$ python -q
>>> import numpy as np
>>> from numpy import linalg as LA
>>> np.set_printoptions(precision=2, suppress=True, linewidth=200, sign=" ")
>>> mat = np.load("x.npy")
>>> mat
array([[-2.39,  2.07, -2.49, -2.55,  0.37,  0.57,  1.08, -1.34,  0.75, -1.6 ,  0.14, -0.28],
       [ 2.07,  1.9 , -0.17, -0.57,  1.54, -0.05,  4.28,  1.2 , -1.85,  0.04, -0.82,  0.49],
       [-2.49, -0.17,  0.23,  0.08, -0.58, -2.29,  1.96,  0.49,  0.94, -0.44,  0.51, -0.46],
       [-2.55, -0.57,  0.08, -1.19,  2.28, -0.37, -0.86,  0.6 , -0.56, -0.46,  0.42,  0.4 ],
       [ 0.37,  1.54, -0.58,  2.28,  0.81, -0.22, -0.14, -1.66,  0.92, -0.69, -1.29, -1.08],
       [ 0.57, -0.05, -2.29, -0.37, -0.22, -0.44,  2.17,  2.3 , -0.16,  1.51,  0.09,  3.12],
       [ 1.08,  4.28,  1.96, -0.86, -0.14,  2.17,  1.76, -0.64,  0.61,  0.79,  2.76,  1.06],
       [-1.34,  1.2 ,  0.49,  0.6 , -1.66,  2.3 , -0.64,  2.26,  0.59, -2.89,  3.07, -0.88],
       [ 0.75, -1.85,  0.94, -0.56,  0.92, -0.16,  0.61,  0.59,  2.79, -0.83,  1.04,  1.15],
       [-1.6 ,  0.04, -0.44, -0.46, -0.69,  1.51,  0.79, -2.89, -0.83,  0.14,  2.53, -1.27],
       [ 0.14, -0.82,  0.51,  0.42, -1.29,  0.09,  2.76,  3.07,  1.04,  2.53, -2.98, -0.11],
       [-0.28,  0.49, -0.46,  0.4 , -1.08,  3.12,  1.06, -0.88,  1.15, -1.27, -0.11,  0.11]])
>>> w, vecs = LA.eigh(mat)
>>> x = np.array([1, 1, 1, 2, 1, 0, 1, 2, 1, 1, 2, 1])
>>> print(LA.eigvalsh(mat[1:, 1:]))
[-8.61 -5.13 -3.56 -2.99 -0.43  1.25  3.43  4.    4.    5.74  7.71]
>>> x @ mat @ x
np.float64(32.33)
>>> print((np.sign(vecs[:, -1].round(6)) == np.sign(vecs[0, -1].round(6))).astype(int))
[ 1  1  1  0  0  1  1  1  0  1  1  1]
>>> x = np.array([3, 8, 8, 5, 8, 6, 9, 2, 8, 4, 5, 8])
>>> print((mat * x).sum(axis=1))
[-11.8   55.32  -1.72  -9.06  10.28  31.04 105.64  13.25  38.64  -9.02  23.9   23.71]
>>> print(LA.norm(mat @ x) <= LA.norm(mat, 2) * LA.norm(x) + 1e-9)
True
>>> print(mat @ np.ones(12))
[-5.67  8.06 -2.22 -2.78  0.26  6.23 14.83  3.1   5.39 -3.17  5.36  2.25]
>>> print(mat @ np.eye(12)[7])
[-1.34  1.2   0.49  0.6  -1.66  2.3  -0.64  2.26  0.59 -2.89  3.07 -0.88]
>>> mat @ (2 * x)
array([-23.6 , 110.64,  -3.44, -18.12,  20.56,  62.08, 211.28,  26.5 ,  77.28, -18.04,  47.8 ,  47.42])
>>> np.sign((mat @ x).round(6))
array([-1.,  1., -1., -1.,  1.,  1.,  1.,  1.,  1., -1.,  1.,  1.])
>>> np.einsum("ij,j->i", mat, x)
array([-11.8 ,  55.32,  -1.72,  -9.06,  10.28,  31.04, 105.64,  13.25,  38.64,  -9.02,  23.9 ,  23.71])
>>> U, sv, VT = LA.svd(mat, full_matrices=False)
>>> np.abs(U[:, 0]).round(6).argmax()
np.int64(10)
>>> print(sv / sv[0])
[ 1.    0.89  0.67  0.67  0.56  0.45  0.44  0.44  0.33  0.33  0.22  0.11]
>>> U.shape, sv.shape, VT.shape
((12, 12), (12,), (12, 12))
>>> round(LA.eigvalsh(mat).min(), 2)
np.float64(-9.0)
>>> M2 = LA.inv(mat)
>>> np.round(mat @ M2, 2) + 0
array([[ 1.,  0.,  0.,  0.,  0.,  0.,  0.,  0.,  0.,  0.,  0.,  0.],
       [ 0.,  1.,  0.,  0.,  0.,  0.,  0.,  0.,  0.,  0.,  0.,  0.],
       [ 0.,  0.,  1.,  0.,  0.,  0.,  0.,  0.,  0.,  0.,  0.,  0.],
       [ 0.,  0.,  0.,  1.,  0.,  0.,  0.,  0.,  0.,  0.,  0.,  0.],
       [ 0.,  0.,  0.,  0.,  1.,  0.,  0.,  0.,  0.,  0.,  0.,  0.],
       [ 0.,  0.,  0.,  0.,  0.,  1.,  0.,  0.,  0.,  0.,  0.,  0.],
       [ 0.,  0.,  0.,  0.,  0.,  0.,  1.,  0.,  0.,  0.,  0.,  0.],
       [ 0.,  0.,  0.,  0.,  0.,  0.,  0.,  1.,  0.,  0.,  0.,  0.],
       [ 0.,  0.,  0.,  0.,  0.,  0.,  0.,  0.,  1.,  0.,  0.,  0.],
       [ 0.,  0.,  0.,  0.,  0.,  0.,  0.,  0.,  0.,  1.,  0.,  0.],
       [ 0.,  0.,  0.,  0.,  0.,  0.,  0.,  0.,  0.,  0.,  1.,  0.],
       [ 0.,  0.,  0.,  0.,  0.,  0.,  0.,  0.,  0.,  0.,  0.,  1.]])
>>> LA.inv(M2)
array([[-2.39,  2.07, -2.49, -2.55,  0.37,  0.57,  1.08, -1.34,  0.75, -1.6 ,  0.14, -0.28],
       [ 2.07,  1.9 , -0.17, -0.57,  1.54, -0.05,  4.28,  1.2 , -1.85,  0.04, -0.82,  0.49],
       [-2.49, -0.17,  0.23,  0.08, -0.58, -2.29,  1.96,  0.49,  0.94, -0.44,  0.51, -0.46],
       [-2.55, -0.57,  0.08, -1.19,  2.28, -0.37, -0.86,  0.6 , -0.56, -0.46,  0.42,  0.4 ],
       [ 0.37,  1.54, -0.58,  2.28,  0.81, -0.22, -0.14, -1.66,  0.92, -0.69, -1.29, -1.08],
       [ 0.57, -0.05, -2.29, -0.37, -0.22, -0.44,  2.17,  2.3 , -0.16,  1.51,  0.09,  3.12],
       [ 1.08,  4.28,  1.96, -0.86, -0.14,  2.17,  1.76, -0.64,  0.61,  0.79,  2.76,  1.06],
       [-1.34,  1.2 ,  0.49,  0.6 , -1.66,  2.3 , -0.64,  2.26,  0.59, -2.89,  3.07, -0.88],
       [ 0.75, -1.85,  0.94, -0.56,  0.92, -0.16,  0.61,  0.59,  2.79, -0.83,  1.04,  1.15],
       [-1.6 ,  0.04, -0.44, -0.46, -0.69,  1.51,  0.79, -2.89, -0.83,  0.14,  2.53, -1.27],
       [ 0.14, -0.82,  0.51,  0.42, -1.29,  0.09,  2.76,  3.07,  1.04,  2.53, -2.98, -0.11],
       [-0.28,  0.49, -0.46,  0.4 , -1.08,  3.12,  1.06, -0.88,  1.15, -1.27, -0.11,  0.11]])
>>> (np.abs(M2) > 1e-9).astype(int)
array([[ 1,  1,  1,  1,  1,  1,  1,  1,  1,  1,  1,  1],
       [ 1,  1,  1,  1,  1,  1,  1,  1,  1,  1,  1,  1],
       [ 1,  1,  1,  1,  1,  1,  1,  1,  1,  1,  1,  1],
       [ 1,  1,  1,  1,  1,  1,  1,  1,  1,  1,  1,  1],
       [ 1,  1,  1,  1,  1,  1,  1,  1,  1,  1,  1,  1],
       [ 1,  1,  1,  1,  1,  1,  1,  1,  1,  1,  1,  1],
       [ 1,  1,  1,  1,  1,  1,  1,  1,  1,  1,  1,  1],
       [ 1,  1,  1,  1,  1,  1,  1,  1,  1,  1,  1,  1],
       [ 1,  1,  1,  1,  1,  1,  1,  1,  1,  1,  1,  1],
       [ 1,  1,  1,  1,  1,  1,  1,  1,  1,  1,  1,  1],
       [ 1,  1,  1,  1,  1,  1,  1,  1,  1,  1,  1,  1],
       [ 1,  1,  1,  1,  1,  1,  1,  1,  1,  1,  1,  1]])
>>> print(round(LA.det(mat) * LA.det(M2), 2))
1.0
>>> feats = np.loadtxt("layer16.csv", delimiter=",")
>>> feats
array([[ 0.26,  2.3 ,  0.91,  2.17,  1.93,  2.29,  1.76,  2.28,  1.44,  0.89,  0.9 ],
       [-0.12,  2.18,  1.32,  2.27,  1.84,  2.04,  2.25,  2.32,  1.02,  0.65,  1.72],
       [ 0.85,  1.88,  0.91,  1.98,  1.71,  1.85,  2.45,  1.67,  0.81,  1.18,  1.67],
       [ 0.52,  1.75,  1.02,  1.8 ,  1.74,  2.02,  2.78,  2.17,  1.01,  0.82,  1.73],
       [-0.19,  2.4 ,  1.01,  1.3 ,  2.14,  2.42,  1.92,  2.45,  1.26,  1.09,  2.02],
       [ 0.1 ,  1.66,  0.7 ,  2.3 ,  2.07,  1.66,  2.25,  1.89,  0.23,  0.83,  1.74],
       [ 0.14,  2.  ,  0.63,  1.89,  2.03,  1.56,  2.49,  1.57,  1.48,  1.37,  1.68],
       [ 0.51,  1.55,  1.32,  2.28,  2.21,  1.83,  2.12,  2.09,  1.21,  0.66,  1.74],
       [-0.3 ,  2.19,  0.86,  1.65,  2.29,  2.2 ,  1.86,  2.56,  0.81,  1.03,  2.36],
       [ 1.4 ,  0.98,  0.26,  1.53,  0.51,  0.18,  1.92, -0.15,  0.68,  1.03,  1.21],
       [ 2.13,  1.29, -0.22,  1.97,  0.62, -0.17,  2.2 , -0.36,  1.49,  1.05,  1.09],
       [ 1.54,  1.1 , -0.32,  2.17,  1.03,  0.05,  2.15,  0.63,  1.3 ,  1.3 ,  0.98],
       [ 2.61,  0.89,  0.19,  1.9 ,  1.39,  0.4 ,  2.25,  0.23,  1.  ,  0.85,  0.83],
       [ 1.98,  0.87,  0.02,  2.41,  1.06,  0.07,  1.82, -0.18,  0.7 ,  0.64,  0.86],
       [ 2.68,  1.13,  0.03,  1.98,  1.68, -0.04,  2.16,  0.36,  1.15,  0.73,  1.01],
       [ 1.66,  1.49, -0.19,  1.86,  0.95,  0.21,  1.59, -0.39,  0.52,  0.82,  0.67],
       [ 1.34,  0.76,  0.04,  2.38,  0.95, -0.01,  2.37,  0.12,  1.36,  0.87,  0.75],
       [ 2.25,  1.12,  0.21,  1.98,  1.22, -0.37,  2.21, -0.2 ,  1.2 ,  1.22,  0.6 ],
       [-0.61,  0.58,  1.07,  1.17, -0.11,  1.12,  1.24, -0.08,  0.7 ,  2.2 ,  0.64],
       [-0.42,  0.93,  0.79,  0.6 ,  0.22,  0.75,  1.82, -0.21,  1.52,  1.88,  0.96],
       [ 0.11,  0.66,  0.78,  1.35, -0.2 ,  1.26,  2.28, -0.06,  1.12,  1.7 ,  1.4 ],
       [-0.01,  0.92,  0.95,  0.73, -0.15,  0.91,  2.49,  0.09,  0.9 ,  1.98,  1.19],
       [-0.44,  0.9 ,  0.95,  1.26, -0.33,  1.39,  1.48,  0.07,  0.98,  1.98,  0.67],
       [ 0.13,  1.39,  1.2 ,  1.21,  0.05,  1.06,  2.21,  0.04,  1.06,  2.06,  0.98],
       [ 0.55,  0.95,  0.6 ,  0.97, -0.15,  1.14,  1.82, -0.1 ,  0.93,  3.09,  1.54],
       [-0.44,  1.68,  1.02,  1.09,  0.65,  1.2 ,  1.94,  0.34,  0.52,  2.04,  0.77],
       [-0.01,  1.69,  1.19,  0.94, -0.18,  0.8 ,  1.69, -0.08,  0.74,  1.72,  0.93]])
>>> proj = feats @ LA.solve(feats.T @ feats, feats.T)
>>> print(np.allclose(proj @ proj, proj))
True
>>> proj @ feats[:, 2]
array([ 0.91,  1.32,  0.91,  1.02,  1.01,  0.7 ,  0.63,  1.32,  0.86,  0.26, -0.22, -0.32,  0.19,  0.02,  0.03, -0.19,  0.04,  0.21,  1.07,  0.79,  0.78,  0.95,  0.95,  1.2 ,  0.6 ,  1.02,  1.19])
>>> np.round(LA.eigvalsh(proj), 2) + 0
array([ 0.,  0.,  0.,  0.,  0.,  0.,  0.,  0.,  0.,  0.,  0.,  0.,  0.,  0.,  0.,  0.,  1.,  1.,  1.,  1.,  1.,  1.,  1.,  1.,  1.,  1.,  1.])
